% ipython --no-banner

In [1]: import numpy as np

In [2]: np.set_printoptions(precision=3, suppress=True, linewidth=200)

In [3]: def rd(a):
   ...:     return np.round(a, 3) + 0
   ...: 

In [4]: A = np.loadtxt("run12.csv", delimiter=",")

In [5]: print(A)
[[ 5.  0.  0.  0.  0.  0.]
 [ 0.  9.  0. -4. -2. -2.]
 [ 0.  0.  5.  0.  0.  0.]
 [ 0. -4.  0.  9.  2.  2.]
 [ 0. -2.  0.  2.  6.  1.]
 [ 0. -2.  0.  2.  1.  6.]]

In [6]: vals, evecs = np.linalg.eigh(A)

In [7]: print(np.unique(vals.round(6) + 0, return_counts=True)[1])
[5 1]

In [8]: print(rd(np.linalg.eigvalsh(A @ A)))
[ 25.  25.  25.  25.  25. 225.]

In [9]: print(rd(vals.sum()), np.trace(A))
40.0 40.0

In [10]: print(rd(evecs.T @ A @ evecs))
[[ 5.  0.  0.  0.  0.  0.]
 [ 0.  5.  0.  0.  0.  0.]
 [ 0.  0.  5.  0.  0.  0.]
 [ 0.  0.  0.  5.  0.  0.]
 [ 0.  0.  0.  0.  5.  0.]
 [ 0.  0.  0.  0.  0. 15.]]

In [11]: low = np.linalg.cholesky(A)

In [12]: print(rd(low))
[[ 2.236  0.     0.     0.     0.     0.   ]
 [ 0.     3.     0.     0.     0.     0.   ]
 [ 0.     0.     2.236  0.     0.     0.   ]
 [ 0.    -1.333  0.     2.687  0.     0.   ]
 [ 0.    -0.667  0.     0.413  2.32   0.   ]
 [ 0.    -0.667  0.     0.413  0.166  2.315]]

In [13]: print(rd(np.diag(low) ** 2))
[5.    9.    5.    7.222 5.385 5.357]

In [14]: print(rd(low @ low.T))
[[ 5.  0.  0.  0.  0.  0.]
 [ 0.  9.  0. -4. -2. -2.]
 [ 0.  0.  5.  0.  0.  0.]
 [ 0. -4.  0.  9.  2.  2.]
 [ 0. -2.  0.  2.  6.  1.]
 [ 0. -2.  0.  2.  1.  6.]]

In [15]: M = np.loadtxt("block1.csv", delimiter=",")

In [16]: print(M)
[[ 0. -3. -2.  3. -1.]
 [ 0.  0.  5.  1. -4.]
 [ 0.  0.  0.  1. -1.]
 [ 0.  0.  0.  0.  4.]
 [ 0.  0.  0.  0.  0.]]

In [17]: # triangular: eigenvalues sit on the diagonal

In [18]: print(rd(np.trace(np.linalg.pinv(M) @ M)))
4.0

In [19]: print(np.unique(M.round(6), axis=0).shape)
(5, 5)

In [20]: print(np.linalg.lstsq(M[:-1].T, M[-1])[2])
4

In [21]: print(np.allclose(M[:-1].T @ np.linalg.lstsq(M[:-1].T, M[-1])[0], M[-1]))
True
